>>> import numpy as np
>>> np.set_printoptions(precision=3, suppress=True, linewidth=100, sign=" ")
>>> K = np.loadtxt("block6.csv", delimiter=",")
>>> K
array([[ 0.,  2.,  0.,  0.,  0.,  2.,  2., -2.,  1.,  1.,  1.,  2.],
       [ 0.,  2., -2.,  2., -1., -2.,  1., -2.,  2.,  1.,  1.,  1.],
       [ 0.,  0.,  0.,  0., -2.,  0.,  1., -2.,  0., -2., -1., -2.],
       [ 0.,  0.,  0.,  2.,  1.,  2., -2.,  2.,  1., -2.,  2., -2.],
       [ 0.,  0.,  0.,  0.,  1., -2., -2., -2., -1., -2., -2.,  1.],
       [ 0.,  0.,  0.,  0.,  0., -1.,  2., -1., -1.,  0.,  0.,  1.],
       [ 0.,  0.,  0.,  0.,  0.,  0.,  2., -2.,  0.,  0.,  0.,  2.],
       [ 0.,  0.,  0.,  0.,  0.,  0.,  0., -1.,  1., -1.,  0.,  0.],
       [ 0.,  0.,  0.,  0.,  0.,  0.,  0.,  0., -1., -2.,  2.,  1.],
       [ 0.,  0.,  0.,  0.,  0.,  0.,  0.,  0.,  0.,  0., -2., -2.],
       [ 0.,  0.,  0.,  0.,  0.,  0.,  0.,  0.,  0.,  0., -2.,  0.],
       [ 0.,  0.,  0.,  0.,  0.,  0.,  0.,  0.,  0.,  0.,  0.,  2.]])
>>> np.trace(K)
np.float64(4.0)
>>> np.linalg.matrix_power(K, 3)
array([[  0.,   8.,  -8.,  16.,   6.,  10.,   4.,   6.,  13.,  18.,  14.,  33.],
       [  0.,   8.,  -8.,  24.,  15.,  -2., -22.,   6.,  12., -28.,   4.,   2.],
       [  0.,   0.,   0.,   0.,  -2.,   0.,  24., -16.,   2.,   0., -28.,   2.],
       [  0.,   0.,   0.,   8.,   7.,   2., -26.,  12.,   3., -16.,  14.,  -5.],
       [  0.,   0.,   0.,   0.,   1.,  -2., -22.,  12.,   5.,  -8., -14., -23.],
       [  0.,   0.,   0.,   0.,   0.,  -1.,   6.,  -3.,  -4.,   0.,   0.,   8.],
       [  0.,   0.,   0.,   0.,   0.,   0.,   8.,  -6.,   0.,   6.,  -8.,  18.],
       [  0.,   0.,   0.,   0.,   0.,   0.,   0.,  -1.,   3.,   3., -10.,   6.],
       [  0.,   0.,   0.,   0.,   0.,   0.,   0.,   0.,  -1.,  -2.,   2.,   7.],
       [  0.,   0.,   0.,   0.,   0.,   0.,   0.,   0.,   0.,   0.,  -8.,  -8.],
       [  0.,   0.,   0.,   0.,   0.,   0.,   0.,   0.,   0.,   0.,  -8.,   0.],
       [  0.,   0.,   0.,   0.,   0.,   0.,   0.,   0.,   0.,   0.,   0.,   8.]])
>>> (K - K.T) / 2
array([[ 0. ,  1. ,  0. ,  0. ,  0. ,  1. ,  1. , -1. ,  0.5,  0.5,  0.5,  1. ],
       [-1. ,  0. , -1. ,  1. , -0.5, -1. ,  0.5, -1. ,  1. ,  0.5,  0.5,  0.5],
       [ 0. ,  1. ,  0. ,  0. , -1. ,  0. ,  0.5, -1. ,  0. , -1. , -0.5, -1. ],
       [ 0. , -1. ,  0. ,  0. ,  0.5,  1. , -1. ,  1. ,  0.5, -1. ,  1. , -1. ],
       [ 0. ,  0.5,  1. , -0.5,  0. , -1. , -1. , -1. , -0.5, -1. , -1. ,  0.5],
       [-1. ,  1. ,  0. , -1. ,  1. ,  0. ,  1. , -0.5, -0.5,  0. ,  0. ,  0.5],
       [-1. , -0.5, -0.5,  1. ,  1. , -1. ,  0. , -1. ,  0. ,  0. ,  0. ,  1. ],
       [ 1. ,  1. ,  1. , -1. ,  1. ,  0.5,  1. ,  0. ,  0.5, -0.5,  0. ,  0. ],
       [-0.5, -1. ,  0. , -0.5,  0.5,  0.5,  0. , -0.5,  0. , -1. ,  1. ,  0.5],
       [-0.5, -0.5,  1. ,  1. ,  1. ,  0. ,  0. ,  0.5,  1. ,  0. , -1. , -1. ],
       [-0.5, -0.5,  0.5, -1. ,  1. ,  0. ,  0. ,  0. , -1. ,  1. ,  0. ,  0. ],
       [-1. , -0.5,  1. ,  1. , -0.5, -0.5, -1. ,  0. , -0.5,  1. ,  0. ,  0. ]])
